>>> import numpy as np
>>> np.set_printoptions(precision=3, suppress=True, linewidth=160)
>>> def tidy(a):
...     return np.round(a, 3) + 0
... 
>>> data = np.load("arr.npy")
>>> data
array([[-2,  0,  0,  0,  0,  0,  0,  0,  0,  0,  0],
       [ 0,  0,  0,  0,  0,  0,  0,  0,  0,  0,  0],
       [ 0,  0, -1,  0,  0,  0,  0,  0,  0,  0,  0],
       [ 0,  0,  0,  0,  0,  0,  0,  0,  0,  0,  0],
       [ 0,  0,  0,  0,  0,  0,  0,  0,  0,  0,  0],
       [ 0,  0,  0,  0,  0,  0,  0,  0,  0,  0,  0],
       [ 0,  0,  0,  0,  0,  0, -2,  0,  0,  0,  0],
       [ 0,  0,  0,  0,  0,  0,  0,  2,  0,  0,  0],
       [ 0,  0,  0,  0,  0,  0,  0,  0,  1,  0,  0],
       [ 0,  0,  0,  0,  0,  0,  0,  0,  0,  0,  0],
       [ 0,  0,  0,  0,  0,  0,  0,  0,  0,  0, -2]])
>>> # symmetric, so the eigenvalues are real
>>> np.prod(np.diag(data)), tidy(np.linalg.det(data))
(np.int64(0), np.float64(0.0))
>>> np.linalg.matrix_rank(data - data[0, 0] * np.eye(11))
np.int64(8)
>>> [int(np.linalg.matrix_rank(np.linalg.matrix_power(data, p))) for p in range(1, 12)]
[6, 6, 6, 6, 6, 6, 6, 6, 6, 6, 6]
>>> data @ data
array([[4, 0, 0, 0, 0, 0, 0, 0, 0, 0, 0],
       [0, 0, 0, 0, 0, 0, 0, 0, 0, 0, 0],
       [0, 0, 1, 0, 0, 0, 0, 0, 0, 0, 0],
       [0, 0, 0, 0, 0, 0, 0, 0, 0, 0, 0],
       [0, 0, 0, 0, 0, 0, 0, 0, 0, 0, 0],
       [0, 0, 0, 0, 0, 0, 0, 0, 0, 0, 0],
       [0, 0, 0, 0, 0, 0, 4, 0, 0, 0, 0],
       [0, 0, 0, 0, 0, 0, 0, 4, 0, 0, 0],
       [0, 0, 0, 0, 0, 0, 0, 0, 1, 0, 0],
       [0, 0, 0, 0, 0, 0, 0, 0, 0, 0, 0],
       [0, 0, 0, 0, 0, 0, 0, 0, 0, 0, 4]])
>>> tidy(np.sort(np.linalg.eigvals(data)))
array([-2., -2., -2., -1.,  0.,  0.,  0.,  0.,  0.,  1.,  2.])
>>> np.allclose(data @ data.T, data.T @ data)
True
>>> assert data == data.T
Traceback (most recent call last):
  File "<python-input-12>", line 1, in <module>
    assert data == data.T
           ^^^^^^^^^^^^^^
ValueError: The truth value of an array with more than one element is ambiguous. Use a.any() or a.all()
>>> np.linalg.determinant(data)
Traceback (most recent call last):
  File "<python-input-13>", line 1, in <module>
    np.linalg.determinant(data)
    ^^^^^^^^^^^^^^^^^^^^^
AttributeError: module 'numpy.linalg' has no attribute 'determinant'
>>> data @ data
array([[4, 0, 0, 0, 0, 0, 0, 0, 0, 0, 0],
       [0, 0, 0, 0, 0, 0, 0, 0, 0, 0, 0],
       [0, 0, 1, 0, 0, 0, 0, 0, 0, 0, 0],
       [0, 0, 0, 0, 0, 0, 0, 0, 0, 0, 0],
       [0, 0, 0, 0, 0, 0, 0, 0, 0, 0, 0],
       [0, 0, 0, 0, 0, 0, 0, 0, 0, 0, 0],
       [0, 0, 0, 0, 0, 0, 4, 0, 0, 0, 0],
       [0, 0, 0, 0, 0, 0, 0, 4, 0, 0, 0],
       [0, 0, 0, 0, 0, 0, 0, 0, 1, 0, 0],
       [0, 0, 0, 0, 0, 0, 0, 0, 0, 0, 0],
       [0, 0, 0, 0, 0, 0, 0, 0, 0, 0, 4]])
>>> U, s, vt = np.linalg.svd(data)
>>> V = vt[:(s > 1e-8).sum()]
>>> rng = np.random.default_rng(133)
>>> x0 = data[4] + -1 * data[6] + rng.integers(2) * np.eye(11)[8]
>>> x0
array([0., 0., 0., 0., 0., 0., 2., 0., 1., 0., 0.])
>>> np.allclose(V.T @ V @ x0, x0)
True
>>> V.T @ V
array([[1., 0., 0., 0., 0., 0., 0., 0., 0., 0., 0.],
       [0., 0., 0., 0., 0., 0., 0., 0., 0., 0., 0.],
       [0., 0., 1., 0., 0., 0., 0., 0., 0., 0., 0.],
       [0., 0., 0., 0., 0., 0., 0., 0., 0., 0., 0.],
       [0., 0., 0., 0., 0., 0., 0., 0., 0., 0., 0.],
       [0., 0., 0., 0., 0., 0., 0., 0., 0., 0., 0.],
       [0., 0., 0., 0., 0., 0., 1., 0., 0., 0., 0.],
       [0., 0., 0., 0., 0., 0., 0., 1., 0., 0., 0.],
       [0., 0., 0., 0., 0., 0., 0., 0., 1., 0., 0.],
       [0., 0., 0., 0., 0., 0., 0., 0., 0., 0., 0.],
       [0., 0., 0., 0., 0., 0., 0., 0., 0., 0., 1.]])
>>> np.diag(V.T @ V)
array([1., 0., 1., 0., 0., 0., 1., 1., 1., 0., 1.])
